$ ipython --no-banner

In [1]: import numpy as np

In [2]: np.set_printoptions(suppress=True, linewidth=200)

In [3]: Q, _ = np.linalg.qr(np.array([[0.9, 1.2, -0.2, 1.6, -1.0, -2.7, -1.4, -2.2, -0.6, 0.9],
   ...:     [0.5, 0.8, -0.7, -1.2, 0.6, 0.2, 2.4, 0.0, 1.1, 0.1],
   ...:     [0.7, -2.2, -0.2, 1.3, -1.7, -1.2, 1.1, -1.0, 1.2, -0.7],
   ...:     [-0.7, 2.0, 0.1, 1.6, -1.3, 2.5, -2.2, -0.7, -0.5, 2.0],
   ...:     [-0.7, 0.6, 0.7, 0.1, 0.3, -0.2, 1.1, -0.7, 2.7, 0.7],
   ...:     [0.5, -1.0, 0.3, -0.6, -1.4, 1.3, -0.3, -0.4, -0.1, -2.0],
   ...:     [-1.7, 1.5, 0.7, 0.7, 0.4, 0.2, -0.6, 0.2, 0.7, 0.1],
   ...:     [1.8, 1.6, -1.7, -0.2, 0.6, -0.1, 0.0, -0.1, 0.6, 1.2],
   ...:     [1.2, -1.1, -1.8, -0.4, -1.4, 0.0, -0.8, -1.5, 1.0, 0.3],
   ...:     [0.7, -0.8, 0.3, 0.2, -0.5, 2.2, 0.4, 0.0, 1.0, 0.9]]))

In [4]: F = Q[:, :10]

In [5]: print(F.round(2))
[[-0.27 -0.36  0.39 -0.43  0.05 -0.57 -0.11  0.16  0.19  0.22]
 [-0.15 -0.23 -0.14  0.4   0.18 -0.12  0.7  -0.13  0.37  0.21]
 [-0.21  0.47 -0.01 -0.58 -0.12 -0.03  0.52 -0.28 -0.17 -0.05]
 [ 0.21 -0.42 -0.07 -0.46  0.49  0.42  0.06 -0.12  0.21 -0.3 ]
 [ 0.21 -0.08  0.17  0.06  0.06 -0.16  0.41  0.63 -0.36 -0.43]
 [-0.15  0.2   0.32  0.23  0.73 -0.11 -0.09 -0.27 -0.4   0.04]
 [ 0.52 -0.21 -0.19 -0.16  0.02 -0.05  0.11 -0.03 -0.43  0.65]
 [-0.55 -0.54 -0.1   0.06 -0.24  0.22  0.02 -0.15 -0.51 -0.08]
 [-0.36  0.16 -0.68 -0.13  0.34 -0.07 -0.13  0.46 -0.01  0.13]
 [-0.21  0.13  0.43 -0.02  0.02  0.62  0.1   0.4   0.08  0.43]]

In [6]: # keeps lengths

In [7]: rng = np.random.default_rng(642)

In [8]: lab = rng.permutation(10)

In [9]: print(lab)
[7 6 8 9 0 5 2 4 1 3]

In [10]: Y = F[lab][:, lab]

In [11]: print(np.round(np.diag(Y), 2))
[-0.15  0.11 -0.01  0.43 -0.27 -0.11 -0.01  0.06 -0.23 -0.46]

In [12]: print(round(float(np.trace(Y)), 2))
-0.65

In [13]: print(np.round(np.sort(np.abs(np.linalg.eigvals(Y))), 2))
[1. 1. 1. 1. 1. 1. 1. 1. 1. 1.]

In [14]: print(round(np.linalg.det(Y), 2), np.round(np.linalg.det(F[lab]), 2))
-1.0 -1.0

In [15]: print(np.allclose(Y, F))
False

In [16]: x0 = np.array([0, -1, 2, -1, -2, -5, 4, -3, -2, 3])

In [17]: y = F @ x0

In [18]: b, lr = np.zeros(10), 1 / np.linalg.norm(F, 2) ** 2

In [19]: for i in range(6):
    ...:     b -= lr * F.T @ (F @ b - y)
    ...:     if i % 2 == 0: print(i, round(np.linalg.norm(F @ b - y), 2))
    ...: 
0 0.0
2 0.0
4 0.0

In [20]: print(round(float(np.linalg.cond(F)), 2))
1.0

In [21]: print(b.round(2) + 0)
[ 0. -1.  2. -1. -2. -5.  4. -3. -2.  3.]

In [22]: J = np.load("case2.npy")

In [23]: print(J)
[[ 4.5   1.99  5.56]
 [-4.02 -2.88 -2.96]
 [-0.29 -0.19 -3.09]
 [-4.09 -3.24 -0.73]
 [-2.95 -2.55  0.09]
 [ 1.6   0.47  1.74]
 [-1.27 -1.26 -0.5 ]
 [ 0.98 -0.13  2.8 ]
 [ 3.32  1.38  3.99]
 [ 4.81  2.24  5.34]
 [-1.46 -1.67  1.41]
 [-4.84 -3.78 -0.72]]

In [24]: r0 = np.array([2, 0, 0])

In [25]: print(np.round(np.polyval(r0, J[2]), 2))
[ 0.17  0.07 19.1 ]

In [26]: print(np.round(np.correlate(J[2], J[4], "full"), 2))
[-0.03  0.72  1.06  8.44  9.12]

In [27]: Y = J / np.sqrt((J ** 2).mean(axis=1, keepdims=True))

In [28]: print(np.linalg.matrix_rank(J - J.mean(axis=1, keepdims=True)))
2

In [29]: print(np.linalg.matrix_rank(Y) == np.linalg.matrix_rank(J))
True

In [30]: Xs = (J - J.mean(axis=0)) / J.std(axis=0)

In [31]: print(np.argwhere(np.abs(Xs) > 2))
[]

In [32]: b = np.linalg.lstsq(np.delete(Xs, 2, axis=1), Xs[:, 2])[0]

In [33]: print(np.abs(b).argmax())
0

In [34]: print(b.round(2))
[ 5.77 -4.96]

In [35]: C2 = J.T @ J

In [36]: print(np.linalg.matrix_rank(C2))
3

In [37]: print(np.allclose(C2, C2.T))
True

In [38]: print((J @ J.T).shape)
(12, 12)

In [39]: Xs = J - J.mean(axis=0)

In [40]: evecs = np.linalg.svd(Xs)[2][:2]

In [41]: Y = Xs - Xs @ evecs.T @ evecs

In [42]: print(np.round(np.linalg.norm(Y) / np.linalg.norm(Xs), 2))
0.0

In [43]: print(np.round(np.cov(Xs @ evecs.T, rowvar=False), 2) + 0)
[[22.28  0.  ]
 [ 0.    1.99]]

In [44]: print(np.round((Xs @ evecs.T).std(axis=0), 2))
[4.52 1.35]

In [45]: print(np.round(np.diag(evecs.T @ evecs), 2))
[0.67 0.35 0.99]

In [46]: print(np.round(Y.std(axis=0), 2) + 0)
[0. 0. 0.]

In [47]: print(np.linalg.norm(Y, axis=1).round(6).argmax())
8

In [48]: m1 = np.load("layer12.npy")

In [49]: print(m1.round(2))
[[ 1.    0.    0.    0.    0.    0.    0.    0.    0.    0.  ]
 [ 0.    1.    0.    0.    0.    0.    0.    0.    0.    0.  ]
 [ 0.    0.    1.    0.    0.    0.    0.    0.    0.    0.  ]
 [ 0.    0.    0.    1.    0.    0.    0.    0.    0.    0.  ]
 [ 0.    0.    0.    0.    1.    0.    0.    0.    0.    0.  ]
 [ 0.    0.    0.    0.    0.   -0.71  0.    0.    0.   -0.71]
 [ 0.    0.    0.    0.    0.    0.    1.    0.    0.    0.  ]
 [ 0.    0.    0.    0.    0.    0.    0.    1.    0.    0.  ]
 [ 0.    0.    0.    0.    0.    0.    0.    0.    1.    0.  ]
 [ 0.    0.    0.    0.    0.    0.71  0.    0.    0.   -0.71]]

In [50]: # columns are unit length and at right angles

In [51]: print((m1 != 0).astype(int))
[[1 0 0 0 0 0 0 0 0 0]
 [0 1 0 0 0 0 0 0 0 0]
 [0 0 1 0 0 0 0 0 0 0]
 [0 0 0 1 0 0 0 0 0 0]
 [0 0 0 0 1 0 0 0 0 0]
 [0 0 0 0 0 1 0 0 0 1]
 [0 0 0 0 0 0 1 0 0 0]
 [0 0 0 0 0 0 0 1 0 0]
 [0 0 0 0 0 0 0 0 1 0]
 [0 0 0 0 0 1 0 0 0 1]]

In [52]: print(np.flatnonzero(np.linalg.matrix_power((m1 != 0) + (m1.T != 0) + np.eye(10), 10)[4]))
[4]

In [53]: print((np.linalg.matrix_power((m1 != 0) + (m1.T != 0) + np.eye(10), 10) > 0).astype(int))
[[1 0 0 0 0 0 0 0 0 0]
 [0 1 0 0 0 0 0 0 0 0]
 [0 0 1 0 0 0 0 0 0 0]
 [0 0 0 1 0 0 0 0 0 0]
 [0 0 0 0 1 0 0 0 0 0]
 [0 0 0 0 0 1 0 0 0 1]
 [0 0 0 0 0 0 1 0 0 0]
 [0 0 0 0 0 0 0 1 0 0]
 [0 0 0 0 0 0 0 0 1 0]
 [0 0 0 0 0 1 0 0 0 1]]

In [54]: Q, r_ = np.linalg.qr(m1)

In [55]: print(np.round(Q @ r_, 2))
[[ 1.    0.    0.    0.    0.    0.    0.    0.    0.    0.  ]
 [ 0.    1.    0.    0.    0.    0.    0.    0.    0.    0.  ]
 [ 0.    0.    1.    0.    0.    0.    0.    0.    0.    0.  ]
 [ 0.    0.    0.    1.    0.    0.    0.    0.    0.    0.  ]
 [ 0.    0.    0.    0.    1.    0.    0.    0.    0.    0.  ]
 [ 0.    0.    0.    0.    0.   -0.71  0.    0.    0.   -0.71]
 [ 0.    0.    0.    0.    0.    0.    1.    0.    0.    0.  ]
 [ 0.    0.    0.    0.    0.    0.    0.    1.    0.    0.  ]
 [ 0.    0.    0.    0.    0.    0.    0.    0.    1.    0.  ]
 [ 0.    0.    0.    0.    0.    0.71  0.    0.    0.   -0.71]]

In [56]: print(abs(r_[0, 0]), round(float(np.linalg.norm(m1[:, 0])), 2))
1.0 1.0
